% python3 -q
>>> import numpy as np
>>> np.set_printoptions(suppress=True, linewidth=120)
>>> rng = np.random.default_rng(62)
>>> idx = rng.integers(0, 2, 15)
>>> F = np.triu((idx[:, None] == idx) & (rng.random((15, 15)) < 0.8), 1).astype(int)
>>> F += F.T
>>> F
array([[0, 0, 0, 0, 0, 0, 1, 1, 1, 0, 0, 0, 0, 0, 0],
       [0, 0, 1, 1, 1, 1, 0, 0, 0, 0, 1, 1, 0, 1, 1],
       [0, 1, 0, 1, 1, 1, 0, 0, 0, 1, 0, 1, 0, 1, 1],
       [0, 1, 1, 0, 0, 1, 0, 0, 0, 0, 1, 1, 0, 1, 1],
       [0, 1, 1, 0, 0, 1, 0, 0, 0, 1, 1, 1, 0, 1, 1],
       [0, 1, 1, 1, 1, 0, 0, 0, 0, 1, 1, 1, 0, 1, 1],
       [1, 0, 0, 0, 0, 0, 0, 1, 1, 0, 0, 0, 1, 0, 0],
       [1, 0, 0, 0, 0, 0, 1, 0, 1, 0, 0, 0, 1, 0, 0],
       [1, 0, 0, 0, 0, 0, 1, 1, 0, 0, 0, 0, 1, 0, 0],
       [0, 0, 1, 0, 1, 1, 0, 0, 0, 0, 1, 1, 0, 1, 1],
       [0, 1, 0, 1, 1, 1, 0, 0, 0, 1, 0, 0, 0, 0, 1],
       [0, 1, 1, 1, 1, 1, 0, 0, 0, 1, 0, 0, 0, 1, 1],
       [0, 0, 0, 0, 0, 0, 1, 1, 1, 0, 0, 0, 0, 0, 0],
       [0, 1, 1, 1, 1, 1, 0, 0, 0, 1, 0, 1, 0, 0, 0],
       [0, 1, 1, 1, 1, 1, 0, 0, 0, 1, 1, 1, 0, 0, 0]])
>>> # 2 groups of indices that never mix
>>> [round(float(np.linalg.det(F[:i, :i])), 2) + 0 for i in range(1, 16)]
[0.0, 0.0, 0.0, 0.0, 0.0, 0.0, 0.0, 0.0, 0.0, -9.0, 0.0, 9.0, 0.0, 0.0, 0.0]
>>> np.all(np.linalg.eigvalsh(F) > 0)
np.False_
>>> np.trace(F)
np.int64(0)
>>> F.inv()
Traceback (most recent call last):
  File "<python-input-11>", line 1, in <module>
    F.inv()
    ^^^^^
AttributeError: 'numpy.ndarray' object has no attribute 'inv'
>>> np.linalg.determinant(F)
Traceback (most recent call last):
  File "<python-input-12>", line 1, in <module>
    np.linalg.determinant(F)
    ^^^^^^^^^^^^^^^^^^^^^
AttributeError: module 'numpy.linalg' has no attribute 'determinant'
>>> Y = F / np.sqrt((F ** 2).mean(axis=1, keepdims=True))
>>> np.linalg.matrix_rank(F - F.mean(axis=1, keepdims=True))
np.int64(13)
>>> Y[0].round(3)
array([0.   , 0.   , 0.   , 0.   , 0.   , 0.   , 2.236, 2.236, 2.236, 0.   , 0.   , 0.   , 0.   , 0.   , 0.   ])
>>> np.linalg.matrix_rank(Y) == np.linalg.matrix_rank(F)
np.True_
>>> feats = np.load("test14.npy")
>>> feats
array([[-0.1  ,  0.401, -0.2  ,  0.9  ],
       [-2.3  , -6.118,  0.   , -0.1  ],
       [-1.4  , -4.427,  1.   ,  0.4  ],
       [ 0.9  ,  2.944,  0.8  ,  0.1  ],
       [ 1.   ,  2.539, -1.5  , -0.3  ],
       [-1.3  , -3.838,  0.9  ,  0.3  ],
       [ 1.6  ,  4.44 ,  0.2  , -0.4  ],
       [-0.5  , -1.743, -1.3  , -0.1  ],
       [-1.2  , -3.42 , -1.   ,  1.1  ],
       [ 1.8  ,  5.245,  0.4  ,  0.3  ],
       [-0.1  , -0.019,  0.4  , -0.3  ],
       [ 0.3  ,  0.788, -1.1  , -0.9  ],
       [-0.3  , -1.28 ,  0.9  , -1.2  ],
       [-0.4  , -1.51 , -1.1  , -0.1  ],
       [-1.2  , -3.452, -0.5  , -1.1  ],
       [-0.9  , -2.631, -0.4  , -0.5  ]])
>>> vals, vecs = np.linalg.eigh(F)
>>> x0 = np.array([1, 9, 6, 5, 0, 4, 3, 5, 5, 9, 6, 7, 4, 1, 1])
>>> x0 @ F @ x0
np.int64(1796)
>>> round(x0 @ F @ x0 / (x0 @ x0), 3), round(vals[0], 3), np.round(vals[-1], 3)
(np.float64(4.468), np.float64(-2.725), np.float64(7.676))
>>> (np.sign(vecs[:, -1].round(6)) == np.sign(vecs[0, -1].round(6))).astype(int)
array([1, 0, 0, 0, 0, 0, 1, 1, 1, 0, 0, 0, 1, 0, 0])
>>> dist = np.linalg.norm(feats[:, None] - feats[None], axis=-1)
>>> np.linalg.matrix_rank(dist ** 2)
np.int64(6)
>>> dist[2].round(6).argsort(kind="stable")[:4]
array([ 2,  5,  1, 14])
>>> dist.shape
(16, 16)
>>> cen = feats - feats.mean(axis=0)
>>> U, sv, Vh = np.linalg.svd(cen, full_matrices=False)
>>> np.round(Vh[0] * np.sign(Vh[0, np.abs(Vh[0]).argmax()]), 3)
array([ 0.328,  0.945, -0.002, -0.01 ])
>>> np.round(sv ** 2 / (sv ** 2).sum(), 3)
array([0.913, 0.055, 0.031, 0.001])
>>> K = np.load("data.npy")
>>> K
array([[ 0,  4,  4,  0,  4, -3,  1, -2, -2, -3, -4],
       [-4,  0, -2, -1, -4,  2, -1,  4,  2,  1,  2],
       [-4,  2,  0, -2,  3, -4,  2,  0,  0, -1,  4],
       [ 0,  1,  2,  0,  4,  2, -2,  4,  5,  0,  0],
       [-4,  4, -3, -4,  0,  3, -4, -1, -1, -2,  0],
       [ 3, -2,  4, -2, -3,  0, -2,  1, -6, -5,  5],
       [-1,  1, -2,  2,  4,  2,  0,  1,  3,  1,  3],
       [ 2, -4,  0, -4,  1, -1, -1,  0,  1, -3,  3],
       [ 2, -2,  0, -5,  1,  6, -3, -1,  0,  5, -3],
       [ 3, -1,  1,  0,  2,  5, -1,  3, -5,  0,  4],
       [ 4, -2, -4,  0,  0, -5, -3, -3,  3, -4,  0]])
>>> # antisymmetric, zero diagonal
>>> np.round(np.sort(np.linalg.eigvals(F).real), 3) + 0
array([-2.725, -1.771, -1.646, -1.618, -1.248, -1.   , -1.   , -1.   , -0.455, -0.292,  0.   ,  0.618,  0.815,  3.646,
        7.676])
>>> x0 = np.array([1, 2, 1, 2, -1, -3, 3, -3, 2, 1, -1])
>>> np.round(np.linalg.det(K), 3)
np.float64(0.0)
>>> np.round(np.linalg.svd(K, compute_uv=False), 3) + 0
array([14.31 , 14.31 , 11.202, 11.202,  9.806,  9.806,  6.196,  6.196,  1.781,  1.781,  0.   ])
>>> q = np.linalg.solve(np.eye(11) - K, np.eye(11) + K)
>>> round(float(np.linalg.det(q)), 3)
1.0
>>> basis = 10 * np.array([[1.6, 0.5, 0.6, 0.7, 0.3, -0.9, 0.8, 0.8, -0.1, -1.3, -0.4],
...     [-1.2, 0.1, 0.8, 0.4, 0.6, 0.3, 0.4, 0.5, -0.8, -0.6, -0.3],
...     [0.0, 0.7, 0.1, 1.6, 0.9, 1.5, 0.8, -0.6, -2.1, 1.1, -1.4]])
>>> idx = rng.integers(0, 3, 22)
>>> J = basis[idx] + rng.normal(size=(22, 11))
>>> J.round(3)
array([[ -1.525,   7.833,   0.086,  18.239,   9.626,  14.767,   7.804,  -5.896, -21.822,  12.192, -14.643],
       [ 14.489,   4.19 ,   6.253,   6.098,   1.634,  -9.19 ,   8.141,   7.53 ,  -0.911, -12.227,  -3.309],
       [  1.052,   6.511,   1.966,  16.165,   7.359,  15.024,   9.827,  -5.556, -22.336,   9.251, -14.25 ],
       [-10.063,   1.185,   9.853,   3.658,   5.295,   1.859,   1.944,   4.828,  -8.853,  -5.378,  -2.225],
       [ 14.912,   4.063,   4.914,   6.915,   3.175, -10.694,   8.155,   6.181,  -1.556, -13.183,  -3.477],
       [ -0.845,   7.236,   0.208,  15.534,   6.327,  13.54 ,   8.617,  -6.192, -20.541,  10.973, -13.853],
       [-14.25 ,   1.361,   7.586,   2.202,   5.58 ,   4.251,   3.997,   4.157,  -6.769,  -8.436,  -3.053],
       [-13.033,   1.585,   7.964,   3.086,   6.937,   2.206,   3.991,   5.073, -10.768,  -4.469,  -1.943],
       [ -1.042,   5.604,   0.747,  16.701,   8.835,  13.958,   8.782,  -6.9  , -20.166,   9.841, -13.379],
       [-12.697,   0.43 ,   7.54 ,   4.753,   6.144,   2.789,   2.751,   6.312,  -7.625,  -6.826,  -3.548],
       [ 15.186,   4.743,   7.559,   8.038,   2.814, -10.053,   9.704,   6.027,  -1.685, -12.407,  -4.505],
       [-12.089,   1.767,   8.365,   4.753,   5.02 ,   3.265,   5.126,   5.029,  -7.955,  -5.307,  -2.052],
       [ 15.917,   5.593,   7.521,   6.695,   4.728,  -8.58 ,   9.995,   7.286,   0.76 , -13.228,  -2.909],
       [  0.605,   5.838,   2.505,  15.893,   8.679,  17.209,   8.301,  -6.263, -21.909,  13.049, -14.723],
       [ 16.162,   4.526,   6.803,   7.281,   2.558, -10.896,   8.193,   7.339,   0.972, -12.229,  -3.326],
       [  0.792,   7.332,   1.538,  16.319,   8.905,  15.906,   8.833,  -5.723, -20.627,   9.194, -14.367],
       [ -0.831,   7.485,   1.064,  14.71 ,   7.757,  13.951,   8.513,  -5.682, -19.977,  12.579, -15.922],
       [ 14.401,   4.451,   6.861,   6.416,   1.993,  -8.272,   7.631,   8.529,  -0.901, -11.536,  -4.458],
       [  0.543,   7.6  ,   2.388,  15.59 ,   7.76 ,  13.972,   7.927,  -6.75 , -21.787,  11.242, -13.322],
       [ 16.239,   5.357,   5.343,   6.173,   3.183,  -8.639,   8.795,   8.458,  -1.142, -13.552,  -5.742],
       [-11.449,   1.119,  10.466,   3.993,   5.281,   4.343,   4.51 ,   3.683,  -8.822,  -6.747,  -4.481],
       [-11.281,   0.485,   7.042,   3.117,   6.586,   0.736,   3.43 ,   3.699, -10.214,  -5.541,  -3.773]])
>>> idx = J[:, 2] > np.median(J[:, 2])
>>> u = J[idx].mean(axis=0) - J[~idx].mean(axis=0)
>>> ((J - J.mean(axis=0)) @ u > 0).astype(int)
array([0, 1, 0, 1, 1, 0, 1, 1, 0, 1, 1, 1, 1, 0, 1, 0, 0, 1, 0, 1, 1, 1])
>>> np.argsort(-np.abs(u).round(6), kind="stable")
array([ 9,  8,  5,  3, 10,  7,  0,  2,  1,  6,  4])
>>> P = J @ np.linalg.solve(J.T @ J, J.T)
>>> np.allclose(P @ P, P)
True
>>> np.round(np.linalg.eigvalsh(P), 3) + 0
array([0., 0., 0., 0., 0., 0., 0., 0., 0., 0., 0., 1., 1., 1., 1., 1., 1., 1., 1., 1., 1., 1.])
>>> cen = J - J.mean(axis=0)
>>> U, sv, Vh = np.linalg.svd(cen, full_matrices=False)
>>> np.round(Vh[0] * np.sign(Vh[0, np.abs(Vh[0]).argmax()]), 3)
array([-0.268,  0.06 , -0.12 ,  0.218,  0.11 ,  0.508,  0.012, -0.293, -0.436,  0.511, -0.234])
>>> np.round(cen.mean(axis=0), 3) + 0
array([0., 0., 0., 0., 0., 0., 0., 0., 0., 0., 0.])
>>> sv.round(3)
array([92.104, 53.427,  6.517,  5.58 ,  4.845,  4.412,  4.05 ,  3.516,  3.267,  2.875,  2.393])
>>> np.abs(U[:, 0]).argmax()
np.int64(13)
>>> round(float((sv ** 2).sum() ** 2 / (sv ** 4).sum()), 3)
1.653
>>> np.round(sv ** 2 / (sv ** 2).sum(), 3) + 0
array([0.737, 0.248, 0.004, 0.003, 0.002, 0.002, 0.001, 0.001, 0.001, 0.001, 0.   ])
>>> (np.sign(U[:, 0]) == np.sign(U[0, 0])).astype(int)
array([1, 0, 1, 0, 0, 1, 0, 0, 1, 0, 0, 0, 0, 1, 0, 1, 1, 0, 1, 0, 0, 0])
>>> A = np.loadtxt("mat.csv", delimiter=",")
>>> A.round(3)
array([[-0.283, -0.174,  0.19 ,  0.153, -0.094, -0.112, -0.204, -0.078,  0.394, -0.302,  0.042, -0.102,  0.709],
       [-0.04 , -0.782,  0.213, -0.03 ,  0.023, -0.06 ,  0.025,  0.042, -0.111, -0.048, -0.373, -0.351, -0.24 ],
       [-0.101, -0.122, -0.557, -0.358,  0.015, -0.079,  0.263,  0.469, -0.217, -0.116, -0.188,  0.095,  0.369],
       [ 0.02 ,  0.291,  0.326, -0.358,  0.315, -0.637,  0.199,  0.156,  0.196, -0.075, -0.006, -0.243, -0.091],
       [ 0.384,  0.029, -0.013,  0.319, -0.619, -0.393,  0.315, -0.017,  0.079, -0.13 , -0.245,  0.171, -0.021],
       [ 0.081,  0.064, -0.171,  0.172,  0.183,  0.154, -0.201,  0.393,  0.664,  0.15 , -0.419,  0.085, -0.177],
       [-0.101, -0.355, -0.102, -0.475, -0.252, -0.131, -0.064, -0.119,  0.399,  0.049,  0.371,  0.41 , -0.247],
       [-0.404,  0.047, -0.167,  0.021,  0.114, -0.258,  0.106, -0.527, -0.006,  0.465, -0.43 ,  0.169,  0.089],
       [-0.686,  0.04 , -0.001,  0.393, -0.071, -0.014,  0.365,  0.267,  0.034, -0.136,  0.212,  0.008, -0.313],
       [ 0.101, -0.245,  0.092,  0.363,  0.311, -0.419, -0.287,  0.282, -0.256,  0.212,  0.202,  0.443,  0.085],
       [-0.242,  0.175,  0.288, -0.199, -0.534, -0.017, -0.35 ,  0.367, -0.169,  0.437, -0.103, -0.115,  0.048],
       [ 0.162, -0.139, -0.35 ,  0.18 , -0.05 , -0.132,  0.139,  0.014,  0.18 ,  0.502,  0.41 , -0.543,  0.112],
       [ 0.121, -0.121,  0.47 , -0.061,  0.092,  0.341,  0.58 ,  0.123,  0.114,  0.35 ,  0.03 ,  0.245,  0.271]])
>>> # keeps lengths
>>> Y = np.linalg.inv(A)
>>> round(np.linalg.det(A) * np.linalg.det(Y), 3)
np.float64(1.0)
>>> round(float(np.linalg.cond(A)), 3)
1.0
>>> np.round(A[:, 4] @ A[:, 1], 3)
np.float64(-0.0)
>>> m1 = np.array([[0, 0, 8, 6, 4, 2, 6],
...     [6, 0, 0, 8, 6, 4, 2],
...     [2, 6, 0, 0, 8, 6, 4],
...     [4, 2, 6, 0, 0, 8, 6],
...     [6, 4, 2, 6, 0, 0, 8],
...     [8, 6, 4, 2, 6, 0, 0],
...     [0, 8, 6, 4, 2, 6, 0]])
>>> round(float(np.linalg.norm(m1) ** 2 / np.linalg.norm(m1, 2) ** 2), 3)
1.615
>>> np.linalg.norm(m1, axis=1).argmax()
np.int64(0)
>>> round(float(np.linalg.norm(m1[0], 1)), 3), np.round(np.linalg.norm(m1[0], np.inf), 3)
(26.0, np.float64(8.0))
>>> np.round(np.linalg.norm(m1[0] - m1[4]), 3)
np.float64(10.583)
>>> m1[0] @ m1[4]
np.int64(100)
>>> np.round(np.linalg.norm(m1, axis=0), 3)
array([12.49, 12.49, 12.49, 12.49, 12.49, 12.49, 12.49])
>>> round(float(np.linalg.norm(m1, 1)), 3), np.round(np.linalg.norm(m1, np.inf), 3)
(26.0, np.float64(26.0))
>>> arr = np.load("out7.npy")
>>> arr
array([[ 0.7,  0.1, -0.7,  0.1, -0.3, -0.6, -1.8, -0.4, -0.2,  0.7,  1. , -1.6],
       [ 0.5,  1.5, -0.8, -1.1, -0.2, -0.3, -0.1, -0.9,  0.8,  1.2, -1.6, -0.6],
       [ 1.5, -2. , -1.2,  0.2,  0.9, -1.1, -0.4,  1.3, -0.5, -0.8,  1.5,  0.7],
       [ 0. , -0.9,  1.5,  1.9, -1.4,  1.4, -2.1,  0.2,  0.6, -0.3, -0.4,  0.4],
       [ 0.5,  1.3, -1. ,  1.9,  1.4, -1.5,  0. , -0.6, -2.5, -1.6, -0.4, -1.5],
       [-0.3,  0. ,  0.8, -0.4,  0.7,  0.1,  0.9, -1. ,  0.3,  1.4, -0.2, -0.6],
       [ 0.3, -1.5,  0. , -1.1,  0.3,  0.6,  0.9,  0.2, -0.1, -1.4,  0.2,  0.1],
       [-1.2,  0.1, -0.1, -0.6, -1.2,  0.2,  2.3,  1.3, -1. , -0.6, -0.9,  1.8],
       [ 0.3, -0.5,  0.2, -0.1, -0.4, -0.1, -0.8,  0.2, -0.4, -1.5,  0.2,  0.1],
       [-0.7, -1.3, -1.2, -1.3, -0.1,  1.3, -0.4, -0.2,  0.2, -0.6, -1.2,  0.3],
       [-0.4,  1.1,  1.6,  0.6, -0.2,  0. , -2.5, -0.3, -0.5,  0.8, -1.2, -0.8],
       [ 0.5,  0.2,  1.2, -0.2, -0.4, -0.5, -0.7, -1.2,  1.2, -0.5, -0.4, -0.5],
       [-0.2,  0.6, -0.5, -1.3,  0.6,  1.6,  0.3,  0.9, -0.3,  0.3,  0.7,  0. ]])
>>> Y = np.array([[-2, 0, -2],
...     [2, 2, 0],
...     [1, 2, -2],
...     [-1, 0, -1],
...     [2, 0, 0],
...     [1, -2, 0],
...     [1, 1, 2],
...     [-1, 1, 0],
...     [-2, -1, -1],
...     [1, 1, 1],
...     [2, -2, 0],
...     [-2, -2, -2]])
>>> np.linalg.matrix_rank(np.vstack([arr, Y.T]))
np.int64(12)
>>> np.linalg.matrix_rank(arr @ Y)
np.int64(3)
>>> np.round(np.einsum("ij->j", arr), 3)
array([ 1.5, -1.3, -0.2, -1.4, -0.3,  1.1, -4.4, -0.5, -2.4, -2.9, -2.7, -2.2])
>>> Y @ arr
Traceback (most recent call last):
  File "<python-input-82>", line 1, in <module>
    Y @ arr
    ~~^~~~~
ValueError: matmul: Input operand 1 has a mismatch in its core dimension 0, with gufunc signature (n?,k),(k,m?)->(n?,m?) (size 13 is different from 3)
>>> Y = np.c_[arr[:, :10] @ np.array([[4, -7, -2, 8, 3, 5, -9, -4, 7, 6],
...     [-9, 4, -8, -4, 2, -6, -3, 7, 6, -6],
...     [-4, 0, 9, 6, 7, 2, 0, 1, -7, 4],
...     [0, 5, 0, 3, 6, -5, -1, -9, 2, 3],
...     [8, -3, 0, 7, -6, 8, 2, 7, 0, 1],
...     [8, -9, -1, -7, -4, 6, 4, 1, 3, -7],
...     [2, -7, -6, 3, 7, 6, -1, -5, 1, 7],
...     [-6, -4, 9, -1, -2, 3, 2, 2, 1, -8],
...     [8, -6, -2, -5, 1, -2, 2, -3, 5, 6],
...     [8, -9, 4, -8, -3, -1, -4, 8, 2, -8]]), np.array([0, 4, 4, -6, -1, -6, 0, -7, 5, -5, -8, 9, 0])]
>>> Y.round(3)
array([[  0.3,  11.4,   2.5,  -6.2, -11.9, -17.3, -11.9,   8. ,   7. , -11.2,   0. ],
       [  8.9, -11. , -24.2, -22.4,  -7. , -12.1, -14.4,  21.8,  20.4,  -8.9,   4. ],
       [  8.2,  -2.5,  15.2,  33.8, -11.2,  20. ,  -5.1, -18.1,   0.8,  15.6,   4. ],
       [ -0.9,  10.5,  31.3,  -8.4,   9.3, -16.8,   8.5, -23.6,  -7.4,  -4.4,  -6. ],
       [-35.7,  52.3, -25.7,  44.7,   9.6,  -9.8, -13.3,  -9.2,   1.3,  11.4,  -1. ],
       [ 23.4, -19.6,  -1.7,  -3.6,   2.1,   8.7,  -3. ,  14.4,  -4. ,   5.1,  -6. ],
       [ 10.5, -13.8,   1.8,  17.2,  -2.9,  29.6,  10.8, -14.1,  -9.5,  18.9,   0. ],
       [-29.3,  -2.3,  -2. ,  -6.8,  13. ,   8.1,  10.2,  -8.1, -10.3,  -8.1,  -7. ],
       [-17.1,  18.2,   6.7,  14.6,   1.6,  -0.3,   4.1, -12.9,  -8.4,   8. ,   5. ],
       [ 20.5, -10.4,  -2.5, -18.5, -25.9,  12.6,  19.3,   1. ,  -3.8,  -9.5,  -5. ],
       [-20.3,  25.3,  22.9,  -8.7,  -2.8, -25.7,  -3. ,  23.9,  -9.9, -25.5,  -8. ],
       [ -0.4,   9. ,  -2.3,   7.6,  13.7, -11.2,  -5. ,  -7.4,  -2.5,  25. ,   9. ],
       [  8.6, -25.5,  -2.4, -18.8, -21.6,  20.1,   8.6,  25.6,   8.2, -30.6,   0. ]])
>>> np.round(np.linalg.norm(np.linalg.qr(arr)[0].T @ Y, axis=0) ** 2 / ((Y ** 2).sum(axis=0) + 1e-12), 3)
array([1.   , 1.   , 1.   , 1.   , 1.   , 1.   , 1.   , 1.   , 1.   , 1.   , 0.998])
>>> np.linalg.matrix_rank(np.c_[arr, Y])
np.int64(13)
>>> np.round(np.linalg.norm(Y - arr @ np.linalg.lstsq(arr, Y)[0], axis=0), 3) + 0
array([0.  , 0.  , 0.  , 0.  , 0.  , 0.  , 0.  , 0.  , 0.  , 0.  , 0.75])
>>> np.linalg.matrix_rank(Y)
np.int64(11)
